% python3 -q
>>> import numpy as np
>>> np.set_printoptions(precision=2, suppress=True, linewidth=100)
>>> M = np.load("layer13.npy")
>>> M
array([[ 10.07,  -0.61,   1.62,   4.84],
       [  6.96,  -0.16,   2.06,   3.33],
       [  6.  ,  -0.08,   2.11,   2.88],
       [ -0.23,   0.16,  -0.23,  -0.27],
       [ -0.34,   0.25,  -0.32,  -0.4 ],
       [ -0.51,   0.46,  -0.46,  -0.66],
       [ -0.72,   0.82,  -0.58,  -1.06],
       [ -1.03,   1.47,  -0.63,  -1.71],
       [ -1.5 ,   2.66,  -0.43,  -2.82],
       [ -2.16,   4.43,   0.17,  -4.37],
       [ -3.29,   7.34,   1.52,  -6.88],
       [ -3.65,   8.22,   1.99,  -7.64],
       [ -7.78,  17.54,   7.69, -15.6 ]])
>>> np.round(np.trace(np.linalg.pinv(M) @ M), 2)
np.float64(3.0)
>>> np.linalg.lstsq(M[:-1].T, M[-1])[2]
np.int32(3)
>>> np.allclose(M[:-1].T @ np.linalg.lstsq(M[:-1].T, M[-1])[0], M[-1])
True
>>> np.unique(M.round(6), axis=0).shape
(13, 4)
>>> np.abs(np.diag(np.linalg.qr(M)[1])) > 1e-9
array([ True,  True,  True, False])
>>> left, sigma, Vh = np.linalg.svd(M)
>>> evecs = Vh[:(sigma > 1e-8).sum()]
>>> rng = np.random.default_rng(365)
>>> x0 = M[6] + 3 * M[3] + rng.integers(2) * np.eye(4)[3]
>>> x0
array([-1.43,  1.29, -1.28, -1.86])
>>> evecs.T @ evecs
array([[ 0.91,  0.17, -0.04,  0.22],
       [ 0.17,  0.65,  0.09, -0.43],
       [-0.04,  0.09,  0.98,  0.11],
       [ 0.22, -0.43,  0.11,  0.46]])
>>> np.linalg.matrix_rank(np.vstack([M, x0]))
np.int64(3)
>>> basis = M[[4, 3]].astype(float)
>>> for _ in range(5):
...     z = np.linalg.norm(M[:, None] - basis, axis=-1).argmin(axis=1)
...     basis = np.array([M[z == j].mean(axis=0) for j in range(2)])
... 
>>> z
array([1, 1, 1, 0, 0, 0, 0, 0, 0, 0, 0, 0, 0])
>>> np.abs(basis[1] - basis[0]).argmax()
np.int64(0)
>>> np.bincount(z)
array([10,  3])
>>> cen = M - M.mean(axis=0)
>>> evecs = np.linalg.svd(cen)[2][:3]
>>> other = cen - cen @ evecs.T @ evecs
>>> np.round(other.std(axis=0), 2) + 0
array([0., 0., 0., 0.])
>>> np.round(np.cov(cen @ evecs.T, rowvar=False), 2) + 0
array([[74.6 ,  0.  ,  0.  ],
       [ 0.  ,  9.58,  0.  ],
       [ 0.  ,  0.  ,  0.33]])
>>> np.linalg.norm(other, axis=1).round(6).argmax()
np.int64(0)
>>> round(float(np.linalg.norm(other) / np.linalg.norm(cen)), 2)
0.0
>>> np.diag(evecs.T @ evecs)
array([0.91, 0.65, 0.98, 0.46])
>>> left, sigma, Vh = np.linalg.svd(M)
>>> np.argmax(sigma[:-1] / (sigma[1:] + 1e-6)) + 1
np.int64(3)
>>> sigma.round(2) + 0
array([32.6 , 12.99,  3.02,  0.  ])
>>> other = left[:, :3] @ np.diag(sigma[:3]) @ Vh[:3]
>>> np.linalg.matrix_rank(M, rtol=0.05)
np.int64(3)
>>> round(float(np.linalg.norm(M - other, 2)), 2), np.round(sigma[3], 2)
(0.0, np.float64(0.0))
>>> round(np.abs(M - other).max(), 2)
np.float64(0.0)
>>> K = np.array([[-3, 5, 6, -7, 1],
...     [0, 4, 1, -7, -4],
...     [-2, -5, 3, -7, 3],
...     [7, -8, 3, -5, -2]])
>>> f, r1 = M[5], M[11]
>>> round(float(f @ f), 2)
1.12
>>> pr = (f @ r1) / (f @ f) * f
>>> np.outer(f, r1)
array([[ 1.84, -4.15, -1.  ,  3.86],
       [-1.68,  3.79,  0.92, -3.52],
       [ 1.68, -3.79, -0.92,  3.52],
       [ 2.42, -5.45, -1.32,  5.06]])
>>> other = K / np.sqrt((K ** 2).mean(axis=1, keepdims=True))
>>> np.linalg.matrix_rank(other) == np.linalg.matrix_rank(K)
np.True_
>>> ang = np.radians(120)
>>> r_ = np.eye(5)
>>> r_[4, 4] = r_[2, 2] = np.cos(ang)
>>> r_[4, 2], r_[2, 4] = -np.sin(ang), np.sin(ang)
>>> r_
array([[ 1.  ,  0.  ,  0.  ,  0.  ,  0.  ],
       [ 0.  ,  1.  ,  0.  ,  0.  ,  0.  ],
       [ 0.  ,  0.  , -0.5 ,  0.  ,  0.87],
       [ 0.  ,  0.  ,  0.  ,  1.  ,  0.  ],
       [ 0.  ,  0.  , -0.87,  0.  , -0.5 ]])
>>> other = K @ r_.T
>>> round(float(np.linalg.det(r_)), 2), np.trace(r_)
(1.0, np.float64(2.0))
>>> np.allclose(np.linalg.norm(K, axis=1), np.linalg.norm(other, axis=1))
True
>>> other
array([[-3.  ,  5.  , -2.13, -7.  , -5.7 ],
       [ 0.  ,  4.  , -3.96, -7.  ,  1.13],
       [-2.  , -5.  ,  1.1 , -7.  , -4.1 ],
       [ 7.  , -8.  , -3.23, -5.  , -1.6 ]])
>>> blk = np.stack([other, 2 * other, other[::-1]])
>>> np.linalg.matrix_rank(blk)
array([4, 4, 4])
>>> (blk @ other.T).shape
(3, 4, 4)
>>> blk.sum(axis=0)
array([[ -2.  ,   7.  ,  -9.63, -26.  , -18.69],
       [ -2.  ,   7.  , -10.79, -28.  ,  -0.7 ],
       [ -6.  , -11.  ,  -0.67, -28.  , -11.16],
       [ 18.  , -19.  , -11.83, -22.  , -10.49]])
>>> m1 = np.load("dump.npy")
>>> m1
array([[ 1.77, -2.41, -0.3 ],
       [-2.93,  0.55, -0.38],
       [-2.81, -0.78, -0.69],
       [-2.73, -1.  , -0.73],
       [-2.78,  1.1 , -0.21],
       [-0.96, -2.71, -0.86],
       [-1.61, -2.37, -0.88],
       [ 2.89, -0.73,  0.32],
       [-1.94,  2.28,  0.24],
       [ 0.3 ,  2.88,  0.78],
       [ 2.71, -1.28,  0.15],
       [-1.  , -2.7 , -0.86],
       [-2.92, -0.36, -0.61],
       [ 2.9 ,  0.44,  0.62],
       [-0.85, -2.75, -0.85]])
>>> # rows and columns are dependent
>>> z = m1[:, 1] > np.median(m1[:, 1])
>>> f = m1[z].mean(axis=0) - m1[~z].mean(axis=0)
>>> (((m1 - m1.mean(axis=0)) @ f > 0) == z).mean()
np.float64(1.0)
>>> z.astype(int)
array([0, 1, 0, 0, 1, 0, 0, 1, 1, 1, 0, 0, 1, 1, 0])
>>> np.argsort(-np.abs(f).round(6), kind="stable")
array([1, 2, 0])
>>> ((m1 - m1.mean(axis=0)) @ f > 0).astype(int)
array([0, 1, 0, 0, 1, 0, 0, 1, 1, 1, 0, 0, 1, 1, 0])
>>> np.linalg.lstsq(m1[:-1].T, m1[-1])[2]
np.int32(2)
>>> basis = m1[[8, 1]].astype(float)
>>> for _ in range(3):
...     z = np.linalg.norm(m1[:, None] - basis, axis=-1).argmin(axis=1)
...     basis = np.array([m1[z == j].mean(axis=0) for j in range(2)])
... 
>>> z
array([0, 1, 1, 1, 1, 1, 1, 0, 1, 0, 0, 1, 1, 0, 1])
>>> np.abs(basis[1] - basis[0]).argmax()
np.int64(0)
>>> basis[1] - basis[0]
array([-4.17, -0.66, -0.9 ])
>>> np.bincount(z)
array([ 5, 10])
>>> A = np.load("mat.npy")
>>> A
array([[1, 1, 0, 2],
       [0, 0, 0, 0],
       [0, 0, 0, 0],
       [1, 2, 2, 3],
       [0, 0, 0, 0],
       [0, 0, 0, 0],
       [1, 2, 2, 3],
       [1, 1, 0, 2],
       [6, 3, 0, 4],
       [3, 3, 0, 3],
       [0, 0, 0, 0],
       [0, 0, 0, 0],
       [3, 3, 0, 3],
       [1, 1, 0, 2],
       [0, 0, 0, 0],
       [3, 3, 0, 3],
       [3, 3, 0, 3],
       [1, 2, 2, 3],
       [0, 0, 0, 0],
       [4, 1, 0, 3],
       [0, 0, 0, 0]])
>>> # rows 1 and 2 are equal
>>> x0 = np.array([-1, -1, 0, -3])
>>> target = A @ x0
>>> np.round(np.linalg.pinv(A) @ A, 2) + 0
array([[1., 0., 0., 0.],
       [0., 1., 0., 0.],
       [0., 0., 1., 0.],
       [0., 0., 0., 1.]])
>>> np.round(np.linalg.solve(A.T @ A, A.T @ target), 2) + 0
array([-1., -1.,  0., -3.])
>>> target = target + 0.05 * rng.normal(size=21)
>>> target.round(2) + 0
array([ -8.  ,   0.  ,   0.05, -12.03,  -0.03,  -0.04, -11.96,  -8.  , -21.11, -14.97,  -0.02,
        -0.03, -15.03,  -8.05,   0.06, -15.07, -15.  , -11.95,   0.01, -14.01,  -0.08])
>>> coef, *_ = np.linalg.lstsq(A, target)
>>> [round(float(np.linalg.norm(np.linalg.solve(A.T @ A + lam * np.eye(4), A.T @ target))), 2) for lam in (0, 1, 10, 100)]
[3.31, 3.13, 2.9, 2.11]
>>> coef.round()
array([-1., -1.,  0., -3.])
>>> z = A[:, 0] > np.median(A[:, 0])
>>> f = A[z].mean(axis=0) - A[~z].mean(axis=0)
>>> z.astype(int)
array([0, 0, 0, 0, 0, 0, 0, 0, 1, 1, 0, 0, 1, 0, 0, 1, 1, 0, 0, 1, 0])
>>> f
array([ 3.27,  2.07, -0.4 ,  2.17])
>>> ((A - A.mean(axis=0)) @ f > 0).astype(int)
array([0, 0, 0, 1, 0, 0, 1, 0, 1, 1, 0, 0, 1, 0, 0, 1, 1, 1, 0, 1, 0])
>>> x0 = np.array([-3, -7, -4, -4])
>>> h1 = np.maximum(M @ x0, 0)
>>> np.tanh(M @ x0)
array([-1.  , -1.  , -1.  ,  0.92,  0.97,  0.99,  1.  ,  0.97, -0.82, -1.  , -1.  , -1.  , -1.  ])
>>> M * (h1 > 1e-9)[:, None]
array([[ 0.  , -0.  ,  0.  ,  0.  ],
       [ 0.  , -0.  ,  0.  ,  0.  ],
       [ 0.  , -0.  ,  0.  ,  0.  ],
       [-0.23,  0.16, -0.23, -0.27],
       [-0.34,  0.25, -0.32, -0.4 ],
       [-0.51,  0.46, -0.46, -0.66],
       [-0.72,  0.82, -0.58, -1.06],
       [-1.03,  1.47, -0.63, -1.71],
       [-0.  ,  0.  , -0.  , -0.  ],
       [-0.  ,  0.  ,  0.  , -0.  ],
       [-0.  ,  0.  ,  0.  , -0.  ],
       [-0.  ,  0.  ,  0.  , -0.  ],
       [-0.  ,  0.  ,  0.  , -0.  ]])
